$ ipython --no-banner

In [1]: import numpy as np

In [2]: from numpy import linalg as LA

In [3]: np.set_printoptions(precision=2, suppress=True, linewidth=140, sign=" ")

In [4]: rng = np.random.default_rng(24667)

In [5]: feats = np.eye(3, dtype=int)[rng.permutation(3)]

In [6]: feats
Out[6]: 
array([[ 0,  1,  0],
       [ 1,  0,  0],
       [ 0,  0,  1]])

In [7]: x0 = np.array([0, 4, -4])

In [8]: feats @ (2 * x0)
Out[8]: array([ 8,  0, -8])

In [9]: (feats @ x0).argmax()
Out[9]: np.int64(0)

In [10]: (feats * x0).sum(axis=1)
Out[10]: array([ 4,  0, -4])

In [11]: feats @ x0
Out[11]: array([ 4,  0, -4])

In [12]: np.einsum("ij,j->i", feats, x0)
Out[12]: array([ 4,  0, -4])

In [13]: ev, evecs = LA.eig(feats)

In [14]: np.sort(LA.eigvals(feats.T))
Out[14]: array([-1.,  1.,  1.])

In [15]: np.prod(ev)
Out[15]: np.float64(-1.0)

In [16]: ev
Out[16]: array([ 1., -1.,  1.])

In [17]: np.sort(LA.eigvals(LA.inv(feats)))
Out[17]: array([-1.,  1.,  1.])

In [18]: labels = rng.permutation(3)

In [19]: labels
Out[19]: array([ 2,  1,  0])

In [20]: M2 = feats[labels][:, labels]

In [21]: np.sort(np.abs(LA.eigvals(M2)))
Out[21]: array([ 1.,  1.,  1.])

In [22]: M2
Out[22]: 
array([[ 1,  0,  0],
       [ 0,  0,  1],
       [ 0,  1,  0]])

In [23]: np.allclose(M2, feats)
Out[23]: False

In [24]: np.count_nonzero(feats)
Out[24]: np.int64(3)

In [25]: feats.mean(axis=0)
Out[25]: array([ 0.33,  0.33,  0.33])

In [26]: np.abs(feats).max()
Out[26]: np.int64(1)

In [27]: M2 = np.array([[2, 1, 3, 1]])

In [28]: M = np.block([[np.zeros((1, 1)), M2], [M2.T, np.zeros((4, 4))]])

In [29]: M
Out[29]: 
array([[ 0.,  2.,  1.,  3.,  1.],
       [ 2.,  0.,  0.,  0.,  0.],
       [ 1.,  0.,  0.,  0.,  0.],
       [ 3.,  0.,  0.,  0.,  0.],
       [ 1.,  0.,  0.,  0.,  0.]])

In [30]: np.round(LA.eigvalsh(M).min(), 2)
Out[30]: np.float64(-3.87)

In [31]: O, R = LA.qr(feats)

In [32]: O.shape, R.shape
Out[32]: ((3, 3), (3, 3))

In [33]: O @ R
Out[33]: 
array([[ 0.,  1.,  0.],
       [ 1.,  0.,  0.],
       [ 0.,  0.,  1.]])

In [34]: np.allclose(R.T @ R, feats.T @ feats)
Out[34]: True

In [35]: np.argsort(-LA.norm(M, axis=0).round(6), kind="stable")[:3]
Out[35]: array([ 0,  3,  1])

In [36]: [round(float(x), 2) for x in LA.svd(M, compute_uv=False)[:3]]
Out[36]: [3.87, 3.87, 0.0]

In [37]: LA.matrix_rank(M, rtol=0.1)
Out[37]: np.int64(2)

In [38]: ev, evecs = LA.eigh(M)

In [39]: np.abs(evecs[:, -1]).round(6).argmax()
Out[39]: np.int64(0)

In [40]: np.round(evecs @ np.diag(ev) @ evecs.T, 2) + 0
Out[40]: 
array([[ 0.,  2.,  1.,  3.,  1.],
       [ 2.,  0.,  0.,  0.,  0.],
       [ 1.,  0.,  0.,  0.,  0.],
       [ 3.,  0.,  0.,  0.,  0.],
       [ 1.,  0.,  0.,  0.,  0.]])

In [41]: np.round(evecs.T @ evecs, 2) + 0
Out[41]: 
array([[ 1.,  0.,  0.,  0.,  0.],
       [ 0.,  1.,  0.,  0.,  0.],
       [ 0.,  0.,  1.,  0.,  0.],
       [ 0.,  0.,  0.,  1.,  0.],
       [ 0.,  0.,  0.,  0.,  1.]])

In [42]: LA.eigvalsh(M + -1 * np.eye(5))
Out[42]: array([-4.87, -1.  , -1.  , -1.  ,  2.87])

In [43]: np.round(LA.eigvalsh(M @ M), 2) + 0
Out[43]: array([  0.,   0.,   0.,  15.,  15.])

In [44]: ev.sum(), np.trace(M)
Out[44]: (np.float64(0.0), np.float64(0.0))

In [45]: np.round(LA.svd(M, compute_uv=False), 2) + 0
Out[45]: array([ 3.87,  3.87,  0.  ,  0.  ,  0.  ])

In [46]: ev, evecs = LA.eigh(M)

In [47]: x0 = np.array([-3, 2, 0, 2, 1])

In [48]: LA.eigvalsh(M[1:, 1:])
Out[48]: array([ 0.,  0.,  0.,  0.])

In [49]: t = np.sort(rng.uniform(-2, 2, 30))

In [50]: K = np.c_[t, t ** 2, t ** 3] @ np.array([[0, 3, 2, 0, 1], [2, 3, 1, 2, 1], [2, 3, 1, 1, 3]])

In [51]: K
Out[51]: 
array([[ -6.8 , -15.97,  -7.24,   0.29, -19.51],
       [ -5.1 , -13.03,  -6.14,   0.67, -15.87],
       [ -2.06,  -7.51,  -3.98,   1.14,  -8.9 ],
       [ -0.31,  -3.84,  -2.4 ,   1.11,  -4.12],
       [ -0.2 ,  -3.54,  -2.26,   1.08,  -3.72],
       [ -0.05,  -3.15,  -2.08,   1.02,  -3.21],
       [  0.29,  -1.7 ,  -1.28,   0.66,  -1.3 ],
       [  0.29,  -1.4 ,  -1.08,   0.52,  -0.93],
       [  0.29,  -1.36,  -1.05,   0.5 ,  -0.88],
       [  0.23,  -1.06,  -0.82,   0.34,  -0.56],
       [  0.21,  -0.97,  -0.75,   0.29,  -0.48],
       [  0.2 ,  -0.93,  -0.72,   0.26,  -0.44],
       [  0.11,  -0.67,  -0.5 ,   0.13,  -0.26],
       [  0.1 ,  -0.64,  -0.48,   0.12,  -0.25],
       [  0.02,  -0.29,  -0.21,   0.02,  -0.1 ],
       [  0.02,   0.35,   0.22,   0.02,   0.12],
       [  0.11,   0.79,   0.47,   0.1 ,   0.28],
       [  1.22,   3.66,   1.84,   0.98,   1.68],
       [  1.95,   5.17,   2.47,   1.54,   2.56],
       [  2.01,   5.29,   2.52,   1.58,   2.63],
       [  2.31,   5.87,   2.76,   1.8 ,   2.99],
       [  3.86,   8.75,   3.9 ,   2.9 ,   4.83],
       [  4.17,   9.31,   4.12,   3.12,   5.21],
       [  4.53,   9.95,   4.37,   3.37,   5.64],
       [  5.3 ,  11.31,   4.89,   3.9 ,   6.57],
       [  5.63,  11.88,   5.11,   4.13,   6.97],
       [  5.69,  11.99,   5.15,   4.17,   7.04],
       [  7.63,  15.32,   6.4 ,   5.48,   9.41],
       [  8.32,  16.48,   6.83,   5.94,  10.25],
       [  9.79,  18.95,   7.74,   6.92,  12.07]])

In [52]: # rank 3

In [53]: labels = K[:, 3] > np.median(K[:, 3])

In [54]: r0 = K[labels].mean(axis=0) - K[~labels].mean(axis=0)

In [55]: r0
Out[55]: array([  4.5 ,  10.12,   4.49,   2.82,   6.74])

In [56]: round((((K - K.mean(axis=0)) @ r0 > 0) == labels).mean(), 2)
Out[56]: np.float64(0.87)

In [57]: np.argsort(-np.abs(r0).round(6), kind="stable")
Out[57]: array([ 1,  4,  0,  2,  3])

In [58]: E = np.diag(10 * np.array([2, 2, 3, 1, 2])) + np.array([[-1, 3, -3, 3, 0],
    ...:     [-2, 2, 2, 1, 0],
    ...:     [-3, 3, -1, -3, 2],
    ...:     [0, 2, 3, 2, 2],
    ...:     [0, 1, 2, -3, 0]])

In [59]: E
Out[59]: 
array([[19,  3, -3,  3,  0],
       [-2, 22,  2,  1,  0],
       [-3,  3, 29, -3,  2],
       [ 0,  2,  3, 12,  2],
       [ 0,  1,  2, -3, 20]])

In [60]: U, s, Vt = LA.svd(M)

In [61]: np.argmax(s[:-1] / (s[1:] + 1e-6)) + 1
Out[61]: np.int64(2)

In [62]: M2 = U[:, :2] @ np.diag(s[:2]) @ Vt[:2]

In [63]: LA.matrix_rank(M2)
Out[63]: np.int64(2)

In [64]: round(np.abs(M - M2).max(), 2)
Out[64]: np.float64(0.0)

In [65]: round(float(LA.norm(M - M2) / LA.norm(M)), 2)
Out[65]: 0.0

In [66]: O, evecs = LA.qr(E[:, :3])[0], LA.qr(E[:, 3:])[0]

In [67]: s = LA.svd(O.T @ evecs, compute_uv=False)

In [68]: (s > 0.9).sum()
Out[68]: np.int64(0)

In [69]: W0 = np.load("run15.npy")

In [70]: W0
Out[70]: 
array([[-2.,  0.,  0.,  0.],
       [ 0., -2.,  0.,  0.],
       [ 4.,  0.,  2., -4.],
       [ 0.,  0.,  0., -2.]])

In [71]: # splits into 2 blocks

In [72]: U, s, Vt = LA.svd(M)

In [73]: evecs = Vt[:(s > 1e-8).sum()]

In [74]: x0 = M[4] + -2 * M[0] + rng.integers(2) * np.eye(5)[2]

In [75]: x0
Out[75]: array([ 1., -4., -2., -6., -2.])

In [76]: evecs.T @ evecs
Out[76]: 
array([[ 1.  ,  0.  ,  0.  ,  0.  ,  0.  ],
       [ 0.  ,  0.27,  0.13,  0.4 ,  0.13],
       [ 0.  ,  0.13,  0.07,  0.2 ,  0.07],
       [ 0.  ,  0.4 ,  0.2 ,  0.6 ,  0.2 ],
       [ 0.  ,  0.13,  0.07,  0.2 ,  0.07]])

In [77]: round(LA.norm(x0 - evecs.T @ evecs @ x0), 2)
Out[77]: np.float64(0.0)

In [78]: labels = rng.permutation(4)

In [79]: labels
Out[79]: array([ 3,  0,  1,  2])

In [80]: M2 = W0[labels][:, labels]

In [81]: np.allclose(M2, W0)
Out[81]: False

In [82]: round(LA.det(M2), 2), np.round(LA.det(W0[labels]), 2)
Out[82]: (np.float64(-16.0), np.float64(16.0))

In [83]: np.sort(np.abs(LA.eigvals(M)))
Out[83]: array([ 0.  ,  0.  ,  0.  ,  3.87,  3.87])

In [84]: LA.matrix_power(M, 4)
Out[84]: 
array([[ 225.,    0.,    0.,    0.,    0.],
       [   0.,   60.,   30.,   90.,   30.],
       [   0.,   30.,   15.,   45.,   15.],
       [   0.,   90.,   45.,  135.,   45.],
       [   0.,   30.,   15.,   45.,   15.]])

In [85]: ev, evecs = LA.eig(W0)

In [86]: ev
Out[86]: array([ 2., -2., -2., -2.])

In [87]: np.sort(LA.eigvals(LA.inv(W0)))
Out[87]: array([-0.5, -0.5, -0.5,  0.5])

In [88]: np.sort(LA.eigvals(W0.T))
Out[88]: array([-2., -2., -2.,  2.])

In [89]: np.sort(LA.eigvals(W0 @ W0))
Out[89]: array([ 4.,  4.,  4.,  4.])

In [90]: mat = np.loadtxt("dump.csv", delimiter=",")

In [91]: mat
Out[91]: 
array([[ 6.02,  6.94,  3.94,  5.01,  8.98],
       [ 6.06,  7.06,  4.04,  5.04,  8.96],
       [ 6.07,  7.  ,  3.92,  5.  ,  8.91],
       [ 5.96,  6.96,  4.02,  4.98,  9.  ],
       [ 5.93,  6.93,  3.95,  4.99,  8.94],
       [ 3.04,  1.07,  0.99,  5.97,  6.02],
       [ 2.95,  0.98,  1.  ,  6.  ,  6.02],
       [ 2.95,  1.01,  0.98,  5.96,  5.96],
       [ 2.89,  1.08,  0.98,  6.03,  5.97],
       [ 3.05,  1.1 ,  0.94,  5.98,  5.99],
       [ 7.04,  2.03,  9.01,  9.08, -0.07],
       [ 7.01,  1.98,  9.  ,  8.95,  0.02],
       [ 7.04,  1.91,  8.92,  9.01,  0.02],
       [ 7.  ,  2.03,  8.96,  9.05,  0.02],
       [ 7.  ,  1.98,  9.01,  8.96,  0.06]])

In [92]: U, s, Vt = LA.svd(mat)

In [93]: np.argmax(s[:-1] / (s[1:] + 1e-6)) + 1
Out[93]: np.int64(3)

In [94]: s
Out[94]: array([ 45.16,  20.  ,   8.85,   0.19,   0.16])

In [95]: M2 = U[:, :3] @ np.diag(s[:3]) @ Vt[:3]

In [96]: round(float(LA.norm(mat - M2, 2)), 2), round(float(s[3]), 2)
Out[96]: (0.19, 0.19)

In [97]: np.round(LA.norm(mat - M2) / LA.norm(mat), 2)
Out[97]: np.float64(0.0)

In [98]: LA.matrix_rank(M2)
Out[98]: np.int64(3)

In [99]: m1 = np.load("out4.npy")

In [100]: m1
Out[100]: 
array([[-0.19,  0.11, -0.57,  0.47, -0.21,  0.6 ],
       [-0.33, -0.79, -0.42, -0.2 ,  0.15, -0.16],
       [ 0.43,  0.23, -0.57, -0.58, -0.31, -0.1 ],
       [-0.38,  0.01,  0.09,  0.13, -0.81, -0.42],
       [ 0.14, -0.39,  0.4 , -0.34, -0.41,  0.62],
       [-0.71,  0.4 ,  0.04, -0.52,  0.15,  0.2 ]])

In [101]: # keeps lengths

In [102]: M2 = m1 + rng.integers(-2, 3, (6, 1)) @ rng.integers(-2, 3, (1, 6))

In [103]: M2
Out[103]: 
array([[ 1.81,  2.11,  1.43, -3.53,  1.79,  4.6 ],
       [ 0.67,  0.21,  0.58, -2.2 ,  1.15,  1.84],
       [-0.57, -0.77, -1.57,  1.42, -1.31, -2.1 ],
       [-0.38,  0.01,  0.09,  0.13, -0.81, -0.42],
       [-0.86, -1.39, -0.6 ,  1.66, -1.41, -1.38],
       [-0.71,  0.4 ,  0.04, -0.52,  0.15,  0.2 ]])

In [104]: np.round(LA.svd(M2 - m1, compute_uv=False), 2) + 0
Out[104]: array([ 9.17,  0.  ,  0.  ,  0.  ,  0.  ,  0.  ])

In [105]: r0 = np.array([-2, 5, 3]) + 0.5

In [106]: data = np.outer(r0, r0) / (r0 @ r0)

In [107]: data
Out[107]: 
array([[ 0.05, -0.18, -0.12],
       [-0.18,  0.68,  0.43],
       [-0.12,  0.43,  0.27]])

In [108]: # applying it twice changes nothing

In [109]: np.round(np.poly(data), 2) + 0
Out[109]: array([ 1., -1.,  0.,  0.])

In [110]: np.einsum("ii->", data)
Out[110]: np.float64(1.0)

In [111]: M2 = data / LA.norm(data, axis=1, keepdims=True)

In [112]: gram = M2 @ M2.T

In [113]: LA.norm(M2, axis=1)
Out[113]: array([ 1.,  1.,  1.])

In [114]: np.argwhere(np.triu(np.abs(gram) > 0.95, 1))
Out[114]: 
array([[ 0,  1],
       [ 0,  2],
       [ 1,  2]])

In [115]: gram
Out[115]: 
array([[ 1., -1., -1.],
       [-1.,  1.,  1.],
       [-1.,  1.,  1.]])

In [116]: gram[1]
Out[116]: array([-1.,  1.,  1.])

In [117]: ev, evecs = LA.eigh(gram)

In [118]: x0 = np.array([3, 1, -1])

In [119]: np.round(x0 @ gram @ x0 / (x0 @ x0), 2), round(float(ev[0]), 2), round(ev[-1], 2)
Out[119]: (np.float64(0.82), -0.0, np.float64(3.0))

In [120]: np.round(LA.eigvalsh(gram[1:, 1:]), 2) + 0
Out[120]: array([ 0.,  2.])

In [121]: U, s, Vt = LA.svd(data)

In [122]: evecs = Vt[:(s > 1e-8).sum()]

In [123]: x0 = data[1] + 3 * data[2] + rng.integers(2) * np.eye(3)[0]

In [124]: x0
Out[124]: array([ 0.46,  1.97,  1.25])

In [125]: np.allclose(evecs.T @ evecs @ x0, x0)
Out[125]: False

In [126]: np.diag(evecs.T @ evecs)
Out[126]: array([ 0.05,  0.68,  0.27])

In [127]: LA.matrix_rank(np.vstack([data, x0]))
Out[127]: np.int64(2)

In [128]: evecs.T @ evecs
Out[128]: 
array([[ 0.05, -0.18, -0.12],
       [-0.18,  0.68,  0.43],
       [-0.12,  0.43,  0.27]])
